$ python -q
>>> import numpy as np
>>> import numpy.linalg as la
>>> np.set_printoptions(suppress=True, linewidth=160)
>>> def rnd(a):
...     return np.round(a, 1) + 0
... 
>>> feats = np.loadtxt("dump.csv", delimiter=",")
>>> feats
array([[18. , 60.2,  0.1, 58.8, 41.2, 41.4, 40.6, 40.5],
       [20.7, 60.4, -1.5, 61.7, 38.9, 39.3, 40.4, 39.9],
       [18.6, 61. , -0.1, 59.9, 39.5, 40. , 41.3, 39.6],
       [20.7, 59.7,  1.7, 60.4, 40.5, 40.6, 39.8, 38.6],
       [18.8, 59.9, -0.6, 62. , 40. , 41.7, 40.5, 39.3],
       [19.8, 60.2, -1.7, 61.8, 40.8, 40.1, 39.9, 40. ],
       [18.7, 58.8,  1.5, 60.9, 40.5, 39.1, 39.4, 39.2],
       [20.3, 60.6,  0.5, 60.5, 39.1, 37.6, 41.1, 40.1],
       [20.1, 60.6, -1.7, 61. , 39.2, 40.2, 40.8, 41.3],
       [19.1, 59.7,  1.2, 60.3, 39.9, 39.5, 40.8, 40. ],
       [20.3, 61.5, -0.8, 59.9, 39.1, 38.7, 39.8, 41.2],
       [21.7, 59.9, -1. , 60.1, 38.8, 39.2, 41.8, 40.1],
       [20.8, 60.5, -0.4, 59.4, 40.8, 41.2, 39.9, 41.2],
       [19.8, 60.9,  0. , 59.4, 39. , 38.7, 40.5, 41.1],
       [21. , 58.9, -1. , 59.9, 39.8, 39.5, 40.9, 39.6],
       [20.2, 61.8,  0.2, 59.5, 39. , 39.5, 39. , 39. ],
       [19.2, 59.4,  2.2, 60.2, 39.2, 40.8, 40.6, 39.8],
       [19.3, 60.2, -0.9, 59.2, 39.7, 39.1, 40.8, 39.2],
       [20.3, 61.1,  1. , 59.6, 39.9, 40.5, 40.2, 40. ],
       [20.8, 61. ,  1.1, 59.3, 40. , 39.7, 40.3, 40.4],
       [21.5, 59.4,  0.9, 59.9, 39.9, 38.6, 37.6, 40.1],
       [20.5, 60.2,  1.1, 60.1, 38.6, 39.9, 39.5, 40.3],
       [21.1, 61.1,  1.5, 59. , 40.4, 38.7, 40.3, 43. ],
       [20.1, 59.5,  0.4, 60.8, 38.9, 39.1, 38.3, 37.5],
       [20.7, 59.2,  1.6, 59.4, 39.6, 38.7, 40. , 39.8],
       [20.6, 59.7, -0.3, 59.5, 38.6, 40.9, 38.7, 39.6],
       [19.1, 60.6,  0.2, 57.3, 40.5, 40.8, 40.3, 40.8],
       [20.6, 59. ,  1.1, 61.1, 40.3, 40.3, 40.8, 39.4],
       [19.6, 59.5, -0.7, 61.4, 41.1, 40.5, 41.8, 40.9],
       [20. , 60.1, -0.6, 60.1, 41.1, 40. , 40. , 39. ],
       [19.2, 59.9,  0. , 59.8, 41.9, 40.9, 40.1, 39.7],
       [20.2, 61.6, -0.8, 61. , 39.4, 40.1, 40.4, 39.8],
       [20.7, 58.5, -0.5, 59.8, 39.6, 39.1, 40.7, 39.7],
       [20.1, 60.6,  1.9, 59.8, 40.7, 40.2, 41. , 39.5],
       [19. , 60.8, -0.2, 60. , 39.8, 39. , 41.5, 39.4],
       [20.3, 60.4, -1.5, 60. , 40.3, 40.7, 39.6, 41. ],
       [19.3, 59.9, -1.6, 61.2, 41.4, 40.9, 40.6, 39. ],
       [19.2, 61.2,  0.3, 61.5, 41.1, 40.3, 41.7, 39.2],
       [19.9, 59.1,  0.7, 60.8, 40.4, 39.6, 39.7, 40.2],
       [18.7, 59.3, -0.9, 58.8, 41. , 39.2, 40.5, 39.4],
       [18.9, 61.7, -0.2, 58.3, 40.6, 40.4, 39.7, 39.3]])
>>> proj = feats @ la.solve(feats.T @ feats, feats.T)
>>> rnd(np.diag(proj))
array([0.2, 0.2, 0.2, 0.2, 0.3, 0.2, 0.3, 0.2, 0.2, 0.1, 0.2, 0.3, 0.2, 0.1, 0.2, 0.2, 0.3, 0.1, 0.1, 0.1, 0.3, 0.2, 0.4, 0.3, 0.1, 0.2, 0.2, 0.2, 0.2, 0.1,
       0.2, 0.1, 0.1, 0.2, 0.2, 0.2, 0.2, 0.1, 0.1, 0.2, 0.2])
>>> rnd(proj @ feats[:, 5])
array([41.4, 39.3, 40. , 40.6, 41.7, 40.1, 39.1, 37.6, 40.2, 39.5, 38.7, 39.2, 41.2, 38.7, 39.5, 39.5, 40.8, 39.1, 40.5, 39.7, 38.6, 39.9, 38.7, 39.1, 38.7,
       40.9, 40.8, 40.3, 40.5, 40. , 40.9, 40.1, 39.1, 40.2, 39. , 40.7, 40.9, 40.3, 39.6, 39.2, 40.4])
>>> rnd(la.eigvalsh(proj))
array([0., 0., 0., 0., 0., 0., 0., 0., 0., 0., 0., 0., 0., 0., 0., 0., 0., 0., 0., 0., 0., 0., 0., 0., 0., 0., 0., 0., 0., 0., 0., 0., 0., 1., 1., 1., 1., 1.,
       1., 1., 1.])
>>> np.allclose(proj @ proj, proj)
True
